>>> import numpy as np
>>> from numpy import linalg as LA
>>> np.set_printoptions(suppress=True, linewidth=100)
>>> def rd(a):
...     return np.round(a, 2) + 0
... 
>>> mat = np.load("arr.npy")
>>> mat
array([[-1. ,  0.7,  0.7, -1.5, -0.7],
       [-0.9,  0.3, -1.4,  1. , -1.2],
       [-0.3, -0.4, -0.6,  4.5,  1.7],
       [ 0.4,  1.6,  1.5, -9. , -0.3],
       [ 0. , -0.8, -0.8, -5. , -1.8],
       [-0.1, -0.6, -1.2, -3.5,  1.4],
       [-0.3,  0.3,  0.6,  2.5,  1.8],
       [-1. ,  1.2,  2.3,  1.5, -1.2],
       [ 0.2,  2. , -1.4,  1.5,  0.9],
       [ 0.1, -1.2, -0.1,  4. , -0.2]])
>>> def softmax(z):
...     e = np.exp(z - z.max(axis=-1, keepdims=True))
...     return e / e.sum(axis=-1, keepdims=True)
... 
>>> rd(softmax(mat[7]))
array([0.02, 0.18, 0.54, 0.24, 0.02])
>>> rd(softmax(10 * mat[7]))
array([0., 0., 1., 0., 0.])
>>> rd(softmax(mat[7] + 4))
array([0.02, 0.18, 0.54, 0.24, 0.02])
>>> att = mat @ mat.T / np.sqrt(5)
>>> rd(softmax(att + np.triu(np.full(att.shape, -np.inf), 1)))
array([[1.  , 0.  , 0.  , 0.  , 0.  , 0.  , 0.  , 0.  , 0.  , 0.  ],
       [0.07, 0.93, 0.  , 0.  , 0.  , 0.  , 0.  , 0.  , 0.  , 0.  ],
       [0.  , 0.  , 1.  , 0.  , 0.  , 0.  , 0.  , 0.  , 0.  , 0.  ],
       [0.  , 0.  , 0.  , 1.  , 0.  , 0.  , 0.  , 0.  , 0.  , 0.  ],
       [0.  , 0.  , 0.  , 1.  , 0.  , 0.  , 0.  , 0.  , 0.  , 0.  ],
       [0.  , 0.  , 0.  , 0.99, 0.  , 0.  , 0.  , 0.  , 0.  , 0.  ],
       [0.  , 0.  , 0.85, 0.  , 0.  , 0.  , 0.15, 0.  , 0.  , 0.  ],
       [0.01, 0.01, 0.02, 0.  , 0.  , 0.  , 0.03, 0.93, 0.  , 0.  ],
       [0.  , 0.03, 0.36, 0.  , 0.  , 0.  , 0.09, 0.01, 0.51, 0.  ],
       [0.  , 0.  , 0.57, 0.  , 0.  , 0.  , 0.01, 0.  , 0.  , 0.42]])
>>> softmax(att).round(6).argmax(axis=1)
array([3, 1, 2, 3, 3, 3, 2, 7, 8, 2])
>>> A2 = np.array([[3, -1], [-2, -1], [2, 1], [1, 2], [1, 0]])
>>> rd(np.einsum("ij,ij->i", mat, mat))
array([ 4.72,  5.3 , 23.75, 86.06, 29.52, 16.02, 10.03, 11.42,  9.06, 17.5 ])
>>> rd(np.einsum("ij->j", mat))
array([-2.9,  3.1, -0.4, -4. ,  0.4])
>>> LA.matrix_rank(np.vstack([mat, A2.T]))
np.int64(5)
>>> LA.matrix_rank(mat @ A2)
np.int64(2)
>>> rng = np.random.default_rng(937180)
>>> F = np.array([[1, 0, 0],
...     [2, 2, 0],
...     [-1, 0, 0],
...     [-2, -2, -1],
...     [-2, 0, 2],
...     [-1, 0, -2],
...     [0, 0, 1],
...     [-1, 0, -2],
...     [-2, 2, 2],
...     [0, -1, 2],
...     [2, 1, 0]]) * (rng.random((11, 3)) < 0.3)
>>> F
array([[ 0,  0,  0],
       [ 0,  0,  0],
       [ 0,  0,  0],
       [ 0,  0,  0],
       [ 0,  0,  0],
       [ 0,  0,  0],
       [ 0,  0,  1],
       [-1,  0,  0],
       [ 0,  0,  2],
       [ 0,  0,  0],
       [ 2,  0,  0]])
>>> np.allclose(F[:-1].T @ LA.lstsq(F[:-1].T, F[-1])[0], F[-1])
True
>>> rd(F @ LA.pinv(F) @ F)
array([[ 0.,  0.,  0.],
       [ 0.,  0.,  0.],
       [ 0.,  0.,  0.],
       [ 0.,  0.,  0.],
       [ 0.,  0.,  0.],
       [ 0.,  0.,  0.],
       [ 0.,  0.,  1.],
       [-1.,  0.,  0.],
       [ 0.,  0.,  2.],
       [ 0.,  0.,  0.],
       [ 2.,  0.,  0.]])
>>> left, sigma, vt = LA.svd(F)
>>> rd(sigma)
array([2.24, 2.24, 0.  ])
>>> np.argmax(sigma[:-1] / (sigma[1:] + 1e-6)) + 1
np.int64(2)
>>> A2 = left[:, :2] @ np.diag(sigma[:2]) @ vt[:2]
>>> rd(LA.norm(F - A2) / LA.norm(F))
np.float64(0.0)
>>> A2
array([[ 0.,  0.,  0.],
       [ 0.,  0.,  0.],
       [ 0.,  0.,  0.],
       [ 0.,  0.,  0.],
       [ 0.,  0.,  0.],
       [ 0.,  0.,  0.],
       [ 0.,  0.,  1.],
       [-1.,  0.,  0.],
       [ 0.,  0.,  2.],
       [ 0.,  0.,  0.],
       [ 2.,  0.,  0.]])
>>> rd(LA.norm(F - A2, 2)), sigma[2]
(np.float64(0.0), np.float64(0.0))
>>> np.abs(F - A2).max()
np.float64(0.0)
>>> LA.matrix_rank(A2)
np.int64(2)
>>> r = LA.matrix_rank(A2)
>>> r
np.int64(2)
>>> N = LA.svd(A2)[2][r:].T
>>> np.allclose(A2 @ N, 0)
True
>>> N[:, 0] / N[np.abs(N[:, 0]).round(6).argmax(), 0]
array([0., 1., 0.])
>>> [int(LA.matrix_rank(A2[:, :j + 1])) for j in range(3)]
[1, 1, 2]
>>> theta = np.radians(60)
>>> R = np.eye(3)
>>> R[1, 1] = R[0, 0] = np.cos(theta)
>>> R[1, 0], R[0, 1] = -np.sin(theta), np.sin(theta)
>>> rd(R)
array([[ 0.5 ,  0.87,  0.  ],
       [-0.87,  0.5 ,  0.  ],
       [ 0.  ,  0.  ,  1.  ]])
>>> A2 = F @ R.T
>>> rd(A2)
array([[ 0.  ,  0.  ,  0.  ],
       [ 0.  ,  0.  ,  0.  ],
       [ 0.  ,  0.  ,  0.  ],
       [ 0.  ,  0.  ,  0.  ],
       [ 0.  ,  0.  ,  0.  ],
       [ 0.  ,  0.  ,  0.  ],
       [ 0.  ,  0.  ,  1.  ],
       [-0.5 ,  0.87,  0.  ],
       [ 0.  ,  0.  ,  2.  ],
       [ 0.  ,  0.  ,  0.  ],
       [ 1.  , -1.73,  0.  ]])
>>> np.allclose(F @ F.T, A2 @ A2.T)
True
>>> np.allclose(LA.norm(F, axis=1), LA.norm(A2, axis=1))
True
>>> rd(LA.svd(F, compute_uv=False)), rd(LA.svd(A2, compute_uv=False))
(array([2.24, 2.24, 0.  ]), array([2.24, 2.24, 0.  ]))
